$ python3 -q
>>> import numpy as np
>>> np.set_printoptions(precision=4, suppress=True, linewidth=140, sign=" ")
>>> rnd = lambda a: np.round(a, 4) + 0
>>> arr = np.load("run13.npy")
>>> arr
array([[ 1.,  7.,  5.,  2.,  2.,  0.,  2.,  0.],
       [ 7.,  7.,  7.,  0., -1.,  0., -1.,  2.],
       [ 2.,  5.,  0., -2.,  2.,  0., -2., -1.],
       [ 0.,  0.,  0., -6., -4.,  6., -8., -9.],
       [ 0.,  0.,  0., -3.,  1., -4.,  4., -1.],
       [ 0.,  0.,  0.,  0.,  1., -4.,  5., -1.],
       [ 0.,  0.,  0., -9.,  9., -7., -7.,  2.],
       [ 0.,  0.,  0.,  0., -1.,  2.,  4.,  0.]])
>>> vec = np.array([2, 1, 0, -1, 1, 2, 0, 2])
>>> y = arr @ vec
>>> c, lr = np.zeros(8), 1 / np.linalg.norm(arr, 2) ** 2
>>> for i in range(200):
...     c -= lr * arr.T @ (arr @ c - y)
...     if i % 50 == 0: print(i, round(np.linalg.norm(arr @ c - y), 4))
... 
0 13.2326
50 2.1618
100 0.6945
150 0.4192
>>> rnd(c)
array([ 1.6979,  1.2214, -0.0337, -1.1364,  0.663 ,  1.8577, -0.0514,  2.1944])
>>> rnd(np.linalg.cond(arr))
np.float64(27.3307)
>>> vec = np.array([-2, 0, -4, -1, 3, -4, 2, 5])
>>> np.linalg.norm(arr @ vec) <= np.linalg.norm(arr, 2) * np.linalg.norm(vec) + 1e-9
np.True_
>>> np.einsum("ij,j->i", arr, vec)
array([-14., -37.,  -5., -91.,  25.,  24.,  60.,  -3.])
>>> arr * vec
array([[ -2.,   0., -20.,  -2.,   6.,  -0.,   4.,   0.],
       [-14.,   0., -28.,  -0.,  -3.,  -0.,  -2.,  10.],
       [ -4.,   0.,  -0.,   2.,   6.,  -0.,  -4.,  -5.],
       [ -0.,   0.,  -0.,   6., -12., -24., -16., -45.],
       [ -0.,   0.,  -0.,   3.,   3.,  16.,   8.,  -5.],
       [ -0.,   0.,  -0.,  -0.,   3.,  16.,  10.,  -5.],
       [ -0.,   0.,  -0.,   9.,  27.,  28., -14.,  10.],
       [ -0.,   0.,  -0.,  -0.,  -3.,  -8.,   8.,   0.]])
>>> arr @ np.eye(8)[0]
array([ 1.,  7.,  2.,  0.,  0.,  0.,  0.,  0.])
>>> np.sign((arr @ vec).round(6))
array([-1., -1., -1., -1.,  1.,  1.,  1., -1.])
>>> arr @ (2 * vec)
array([ -28.,  -74.,  -10., -182.,   50.,   48.,  120.,   -6.])
>>> Y = arr / np.linalg.norm(arr, axis=1, keepdims=True)
>>> C2 = Y @ Y.T
>>> (np.abs(C2) > 0.9).astype(int)
array([[ 1,  0,  0,  0,  0,  0,  0,  0],
       [ 0,  1,  0,  0,  0,  0,  0,  0],
       [ 0,  0,  1,  0,  0,  0,  0,  0],
       [ 0,  0,  0,  1,  0,  0,  0,  0],
       [ 0,  0,  0,  0,  1,  0,  0,  0],
       [ 0,  0,  0,  0,  0,  1,  0,  0],
       [ 0,  0,  0,  0,  0,  0,  1,  0],
       [ 0,  0,  0,  0,  0,  0,  0,  1]])
>>> np.argwhere(np.triu(np.abs(C2) > 0.95, 1))
array([], shape=(0, 2), dtype=int64)
>>> Y = np.array([[3, 2, 1],
...     [1, 0, 0],
...     [3, 0, 2],
...     [3, 3, 2],
...     [0, 3, 0],
...     [1, 2, 1],
...     [3, 3, 3],
...     [3, 0, 1]])
>>> np.einsum("ik,kj->ji", arr, Y)
array([[ 37.,  52.,  -4., -63.,  -4.,   8., -49.,  14.],
       [ 20.,   8.,  -2., -42.,  -2.,  10., -35.,  13.],
       [ 21.,  20.,  -9., -39.,   1.,  10., -44.,  14.]])
>>> np.vstack([arr, Y.T]).shape
(11, 8)
>>> np.einsum("ik,kj->ij", arr, Y)
array([[ 37.,  20.,  21.],
       [ 52.,   8.,  20.],
       [ -4.,  -2.,  -9.],
       [-63., -42., -39.],
       [ -4.,  -2.,   1.],
       [  8.,  10.,  10.],
       [-49., -35., -44.],
       [ 14.,  13.,  14.]])
>>> np.einsum("ij,ij->i", arr, arr)
array([  87.,  153.,   42.,  233.,   43.,   43.,  264.,   21.])
>>> arr @ Y
array([[ 37.,  20.,  21.],
       [ 52.,   8.,  20.],
       [ -4.,  -2.,  -9.],
       [-63., -42., -39.],
       [ -4.,  -2.,   1.],
       [  8.,  10.,  10.],
       [-49., -35., -44.],
       [ 14.,  13.,  14.]])
>>> Y.T @ arr.T
array([[ 37.,  52.,  -4., -63.,  -4.,   8., -49.,  14.],
       [ 20.,   8.,  -2., -42.,  -2.,  10., -35.,  13.],
       [ 21.,  20.,  -9., -39.,   1.,  10., -44.,  14.]])
>>> np.linalg.matrix_rank(arr @ Y)
np.int64(3)
>>> Y = np.array([[1]])
>>> C = np.array([[2, -9], [1, -8]])
>>> E = np.block([[Y, np.array([[-2, 0]])], [np.zeros((2, 1)), C]])
>>> E
array([[ 1., -2.,  0.],
       [ 0.,  2., -9.],
       [ 0.,  1., -8.]])
>>> # column 2 dominates
>>> vec = np.array([0, 3, 2])
>>> y = E @ vec
>>> y
array([ -6., -12., -13.])
>>> rnd(np.linalg.solve(E, y))
array([ 0.,  3.,  2.])
>>> rnd(np.linalg.solve(E, y + E[:, 1]))
array([ 0.,  4.,  2.])
>>> rnd(np.linalg.solve(E.T, E[2]))
array([ 0.,  0.,  1.])
>>> F = np.load("case6.npy")
>>> F
array([[-2,  0,  0,  0, -2, -1,  0,  0,  0,  1],
       [-1,  0,  0,  0, -1, -1,  1,  0,  0,  0],
       [-2,  0,  0,  0,  0,  0,  0,  0,  0,  0],
       [ 0,  0,  0, -2,  0,  0,  2,  0,  0,  0],
       [ 0,  0,  1,  0, -2,  0,  0,  0,  0,  1],
       [ 0, -1,  0,  0,  0,  1, -1,  0, -2,  0],
       [ 0,  0, -1,  0,  0,  0,  0,  1,  0,  0],
       [-2,  0,  0,  0,  0,  0,  2,  0,  0,  0],
       [ 2, -1,  0,  0,  2,  0,  0,  0,  0, -2],
       [ 0, -2, -1,  0,  0,  0,  0,  0,  0,  2]])
>>> np.allclose(F @ F.T, F.T @ F)
False
>>> np.allclose(F, F.T)
False
>>> assert F == F.T
Traceback (most recent call last):
  File "<python-input-45>", line 1, in <module>
    assert F == F.T
           ^^^^^^^^
ValueError: The truth value of an array with more than one element is ambiguous. Use a.any() or a.all()
>>> rnd(np.sort(np.abs(np.linalg.eigvals(F))))
array([ 0.1546,  0.9765,  0.9765,  1.4142,  1.4142,  1.4732,  2.    ,  2.6217,  2.6217,  2.6803])
>>> np.linalg.matrix_power(F, 2)
array([[ 4, -1, -3,  0,  8,  1,  1,  0,  2, -2],
       [ 2,  1, -2,  0,  4,  0,  1,  1,  2, -2],
       [ 4,  0,  0,  0,  4,  2,  0,  0,  0, -2],
       [ 0,  0, -2,  4,  0,  0, -4,  2,  0,  0],
       [-2, -2, -3,  0,  4,  0,  0,  0,  0,  0],
       [-3,  1,  1,  0, -3,  2, -2, -1, -2,  4],
       [ 0,  0,  0,  0,  0,  0,  2,  0,  0,  0],
       [ 4,  0, -2,  0,  4,  2,  0,  2,  0, -2],
       [-3,  4,  4,  0, -7, -1, -1,  0,  0,  0],
       [ 4, -4, -2,  0,  2,  2, -2,  0,  0,  4]])
>>> F @ F
array([[ 4, -1, -3,  0,  8,  1,  1,  0,  2, -2],
       [ 2,  1, -2,  0,  4,  0,  1,  1,  2, -2],
       [ 4,  0,  0,  0,  4,  2,  0,  0,  0, -2],
       [ 0,  0, -2,  4,  0,  0, -4,  2,  0,  0],
       [-2, -2, -3,  0,  4,  0,  0,  0,  0,  0],
       [-3,  1,  1,  0, -3,  2, -2, -1, -2,  4],
       [ 0,  0,  0,  0,  0,  0,  2,  0,  0,  0],
       [ 4,  0, -2,  0,  4,  2,  0,  2,  0, -2],
       [-3,  4,  4,  0, -7, -1, -1,  0,  0,  0],
       [ 4, -4, -2,  0,  2,  2, -2,  0,  0,  4]])
>>> A = np.load("x.npy")
>>> A
array([[ 0,  1,  2],
       [ 0,  0,  5],
       [ 0,  0,  0]])
>>> # column 2 is much longer than the rest
>>> np.unique(A.round(6), axis=0).shape
(3, 3)
>>> np.abs(np.diag(np.linalg.qr(A)[1])) > 1e-9
array([False, False, False])
>>> rnd(A @ np.linalg.pinv(A) @ A)
array([[ 0.,  1.,  2.],
       [ 0.,  0.,  5.],
       [ 0.,  0.,  0.]])
>>> left, sv, VT = np.linalg.svd(A)
>>> np.argmax(sv[:-1] / (sv[1:] + 1e-6)) + 1
np.int64(2)
>>> Y = left[:, :2] @ np.diag(sv[:2]) @ VT[:2]
>>> np.linalg.matrix_rank(Y)
np.int64(2)
>>> rnd(np.linalg.norm(A - Y, 2)), sv[2]
(np.float64(0.0), np.float64(0.0))
>>> vec = np.array([-1, 1, -1])
>>> A * vec
array([[ 0,  1, -2],
       [ 0,  0, -5],
       [ 0,  0,  0]])
>>> A @ (2 * vec)
array([ -2, -10,   0])
>>> A @ np.ones(3)
array([ 3.,  5.,  0.])
>>> (A @ vec).argmax()
np.int64(2)
>>> (A * vec).sum(axis=1)
array([-1, -5,  0])
>>> np.einsum("ij,j->i", A, vec)
array([-1, -5,  0])
>>> np.sign((A @ vec).round(6))
array([-1, -1,  0])
>>> hat = np.triu(np.array([[0, 2, 2], [2, 1, 0], [1, 1, 0]]), 1) + np.eye(3)
>>> Y = hat @ A @ np.linalg.inv(hat)
>>> np.trace(Y), np.trace(A)
(np.float64(0.0), np.int64(0))
>>> np.poly(Y)
array([ 1.,  0.,  0.,  0.])
>>> rng = np.random.default_rng(4)
>>> idx = rng.permutation(3)
>>> idx
array([ 0,  1,  2])
>>> Y = A[idx][:, idx]
>>> np.allclose(Y, A)
True
>>> rnd(np.sort(np.abs(np.linalg.eigvals(Y))))
array([ 0.,  0.,  0.])
>>> rnd(np.linalg.det(Y)), rnd(np.linalg.det(A[idx]))
(np.float64(0.0), np.float64(0.0))
>>> Y
array([[ 0,  1,  2],
       [ 0,  0,  5],
       [ 0,  0,  0]])
>>> mat = np.load("out16.npy")
>>> mat
array([[ 0,  1,  0,  0],
       [ 1,  0,  0,  0],
       [ 0,  0,  0,  1],
       [ 0,  0,  1,  0]])
>>> mat[:, 3] @ mat[:, 2]
np.int64(0)
>>> mat @ mat.T
array([[ 1,  0,  0,  0],
       [ 0,  1,  0,  0],
       [ 0,  0,  1,  0],
       [ 0,  0,  0,  1]])
>>> mat.T @ mat
array([[ 1,  0,  0,  0],
       [ 0,  1,  0,  0],
       [ 0,  0,  1,  0],
       [ 0,  0,  0,  1]])
>>> rnd(np.linalg.norm(mat, axis=0))
array([ 1.,  1.,  1.,  1.])
>>> rnd(np.linalg.pinv(mat))
array([[ 0.,  1.,  0.,  0.],
       [ 1.,  0.,  0.,  0.],
       [ 0.,  0.,  0.,  1.],
       [ 0.,  0.,  1.,  0.]])
>>> W1 = np.array([[-2, 1], [3, -3], [0, -2], [-3, -3]])
>>> c = np.array([0, 1])
>>> H = np.maximum(mat @ W1 + c, 0)
>>> (H > 0).astype(int)
array([[ 1,  0],
       [ 0,  1],
       [ 0,  0],
       [ 0,  0]])
>>> H
array([[ 3,  0],
       [ 0,  2],
       [ 0,  0],
       [ 0,  0]])
>>> C = np.array([[-5, -5, -1], [-2, -2, 1]])
>>> (H @ C).round(6).argmax(axis=1)
array([ 2,  2,  0,  0])
>>> W0 = np.load("a.npy")
>>> rnd(W0)
array([[ 0.0182,  0.0182,  0.0182,  0.0909,  0.0545,  0.0545,  0.0545],
       [ 0.0182,  0.0182,  0.0182,  0.0909,  0.0545,  0.0545,  0.0545],
       [ 0.0182,  0.0182,  0.0182,  0.0909,  0.0545,  0.0545,  0.0545],
       [ 0.0909,  0.0909,  0.0909,  0.4545,  0.2727,  0.2727,  0.2727],
       [ 0.0545,  0.0545,  0.0545,  0.2727,  0.1636,  0.1636,  0.1636],
       [ 0.0545,  0.0545,  0.0545,  0.2727,  0.1636,  0.1636,  0.1636],
       [ 0.0545,  0.0545,  0.0545,  0.2727,  0.1636,  0.1636,  0.1636]])
>>> vec = np.array([-4, -4, -9, -4, -9, 5, -6])
>>> rnd((vec - W0 @ vec) @ (W0 @ vec))
np.float64(0.0)
>>> left, sv, VT = np.linalg.svd(W0)
>>> rnd(sv)
array([ 1.,  0.,  0.,  0.,  0.,  0.,  0.])
>>> Y = left[:, :1] @ np.diag(sv[:1]) @ VT[:1]
>>> np.linalg.matrix_rank(Y)
np.int64(1)
>>> np.linalg.matrix_rank(W0, rtol=0.05)
np.int64(1)
>>> rnd(np.linalg.norm(W0 - Y) / np.linalg.norm(W0))
np.float64(0.0)
>>> rnd(Y)
array([[ 0.0182,  0.0182,  0.0182,  0.0909,  0.0545,  0.0545,  0.0545],
       [ 0.0182,  0.0182,  0.0182,  0.0909,  0.0545,  0.0545,  0.0545],
       [ 0.0182,  0.0182,  0.0182,  0.0909,  0.0545,  0.0545,  0.0545],
       [ 0.0909,  0.0909,  0.0909,  0.4545,  0.2727,  0.2727,  0.2727],
       [ 0.0545,  0.0545,  0.0545,  0.2727,  0.1636,  0.1636,  0.1636],
       [ 0.0545,  0.0545,  0.0545,  0.2727,  0.1636,  0.1636,  0.1636],
       [ 0.0545,  0.0545,  0.0545,  0.2727,  0.1636,  0.1636,  0.1636]])
